$ python3 -q
>>> import numpy as np
>>> np.set_printoptions(suppress=True, linewidth=160)
>>> X = np.load("w.npy")
>>> X
array([[0.438, 0.562],
       [0.222, 0.778]])
>>> t = np.radians(60)
>>> R = np.eye(2)
>>> R[0, 0] = R[1, 1] = np.cos(t)
>>> R[0, 1], R[1, 0] = -np.sin(t), np.sin(t)
>>> R.round(3)
array([[ 0.5  , -0.866],
       [ 0.866,  0.5  ]])
>>> M2 = X @ R.T
>>> np.round(np.abs(M2 - X).max(axis=0), 3)
array([0.785, 0.197])
>>> np.allclose(np.linalg.norm(X, axis=1), np.linalg.norm(M2, axis=1))
True
>>> vec = np.array([-9, -9])
>>> R.T @ (R @ vec)
array([-9., -9.])
>>> [p for p in range(1, 25) if np.allclose(np.linalg.matrix_power(R, p), np.eye(2))]
[6, 12, 18, 24]
>>> M2 = np.linalg.inv(X)
>>> M2.round(3)
array([[ 3.602, -2.602],
       [-1.028,  2.028]])
>>> np.round(np.linalg.inv(M2), 3)
array([[0.438, 0.562],
       [0.222, 0.778]])
>>> print((np.abs(M2) > 1e-9).astype(int))
[[1 1]
 [1 1]]
>>> print(round(float(np.linalg.cond(X)), 3))
5.188
>>> M2 = np.array([[2, 3], [3, 0]])
>>> cent = np.array([[0, -2], [-1, 2]])
>>> J = np.block([[M2, np.zeros((2, 2))], [np.zeros((2, 2)), cent]])
>>> print(J)
[[ 2.  3.  0.  0.]
 [ 3.  0.  0.  0.]
 [ 0.  0.  0. -2.]
 [ 0.  0. -1.  2.]]
>>> u = np.array([-3, -5, -2, 0])
>>> M2 = J + np.outer(u, np.eye(4)[1])
>>> print(np.linalg.matrix_rank(np.linalg.inv(M2) - np.linalg.inv(J), tol=1e-8))
1
>>> np.linalg.matrix_rank(M2 - J)
np.int64(1)
>>> J @ J
array([[13.,  6.,  0.,  0.],
       [ 6.,  9.,  0.,  0.],
       [ 0.,  0.,  2., -4.],
       [ 0.,  0., -2.,  6.]])
>>> round(np.abs(np.linalg.eigvals(J)).max(), 3)
np.float64(4.162)
>>> (J + J.T) / 2
array([[ 2. ,  3. ,  0. ,  0. ],
       [ 3. ,  0. ,  0. ,  0. ],
       [ 0. ,  0. ,  0. , -1.5],
       [ 0. ,  0. , -1.5,  2. ]])
>>> vec = np.array([-3, 0, -2, -2])
>>> rhs = J @ vec
>>> rhs
array([-6., -9.,  4., -2.])
>>> np.round(np.linalg.solve(J, 2 * rhs), 3) + 0
array([-6.,  0., -4., -4.])
>>> np.round(np.linalg.solve(J, J[:, 1]), 3)
array([ 0.,  1., -0., -0.])
>>> Q, R = np.linalg.qr(J)
>>> R.round(3)
array([[-3.606, -1.664,  0.   ,  0.   ],
       [ 0.   , -2.496,  0.   ,  0.   ],
       [ 0.   ,  0.   , -1.   ,  2.   ],
       [ 0.   ,  0.   ,  0.   , -2.   ]])
>>> np.round(np.abs(np.diag(R)), 3)
array([3.606, 2.496, 1.   , 2.   ])
>>> np.round(Q.T @ Q, 3) + 0
array([[1., 0., 0., 0.],
       [0., 1., 0., 0.],
       [0., 0., 1., 0.],
       [0., 0., 0., 1.]])
>>> Q.shape, R.shape
((4, 4), (4, 4))
>>> np.round(Q @ R, 3) + 0
array([[ 2.,  3.,  0.,  0.],
       [ 3.,  0.,  0.,  0.],
       [ 0.,  0.,  0., -2.],
       [ 0.,  0., -1.,  2.]])
>>> np.round(abs(R[0, 0]), 3), round(float(np.linalg.norm(J[:, 0])), 3)
(np.float64(3.606), 3.606)
>>> W0 = np.load("sample7.npy")
>>> print(W0)
[[-45  36 -45 -18]
 [ 25 -20  25  10]
 [-10   8 -10  -4]]
>>> left, sig, Vt = np.linalg.svd(W0)
>>> np.argmax(sig[:-1] / (sig[1:] + 1e-6)) + 1
np.int64(1)
>>> print(sig.round(3) + 0)
[87.75  0.    0.  ]
>>> M2 = left[:, :1] @ np.diag(sig[:1]) @ Vt[:1]
>>> print(np.linalg.matrix_rank(M2))
1
>>> round(float(np.linalg.norm(W0 - M2) / np.linalg.norm(W0)), 3)
0.0
>>> np.linalg.matrix_rank(W0, rtol=0.05)
np.int64(1)
>>> np.round(np.abs(W0 - M2).max(), 3)
np.float64(0.0)
>>> u = np.array([3, 3, 3])
>>> np.convolve(W0[2], u)
array([-30,  -6, -36, -18, -42, -12])
>>> print(np.correlate(W0[2], W0[1], "full"))
[-100 -170  300 -700  300 -170 -100]
>>> round(np.linalg.norm(W0), 3)
np.float64(87.75)
>>> W0.mean(axis=0)
array([-10.,   8., -10.,  -4.])
>>> np.round(np.linalg.svd(W0, compute_uv=False), 3) + 0
array([87.75,  0.  ,  0.  ])
>>> arr = np.load("data.npy")
>>> arr
array([[ 0,  0,  0,  2],
       [ 0,  0,  3, -3],
       [ 0,  4,  0,  2],
       [ 6, -6,  3, -3]])
>>> w, vecs = np.linalg.eig(arr)
>>> np.round(np.sort(np.linalg.eigvals(np.linalg.inv(arr))), 3)
array([-0.729, -0.114,  0.229,  0.364])
>>> print(np.round(np.sort(np.linalg.eigvals(arr.T)), 3))
[-8.745 -1.372  2.745  4.372]
>>> print(np.round(arr @ vecs[:, 0] - w[0] * vecs[:, 0], 3) + 0)
[0. 0. 0. 0.]
>>> np.round(np.sort(np.linalg.eigvals(arr @ arr)), 3)
array([ 1.883,  7.533, 19.117, 76.467])
>>> vec = np.array([-3, 2, -2, -5])
>>> rhs = arr @ vec
>>> rhs
array([-10,   9,  -2, -21])
>>> np.round(np.linalg.solve(arr, -1 * rhs), 3)
array([ 3., -2.,  2.,  5.])
>>> print(np.round(np.linalg.solve(arr, rhs), 3))
[-3.  2. -2. -5.]
>>> np.round(np.linalg.solve(arr.T, arr[3]), 3)
array([0., 0., 0., 1.])
>>> np.round(np.linalg.solve(arr, arr[:, 2]), 3)
array([0., 0., 1., 0.])
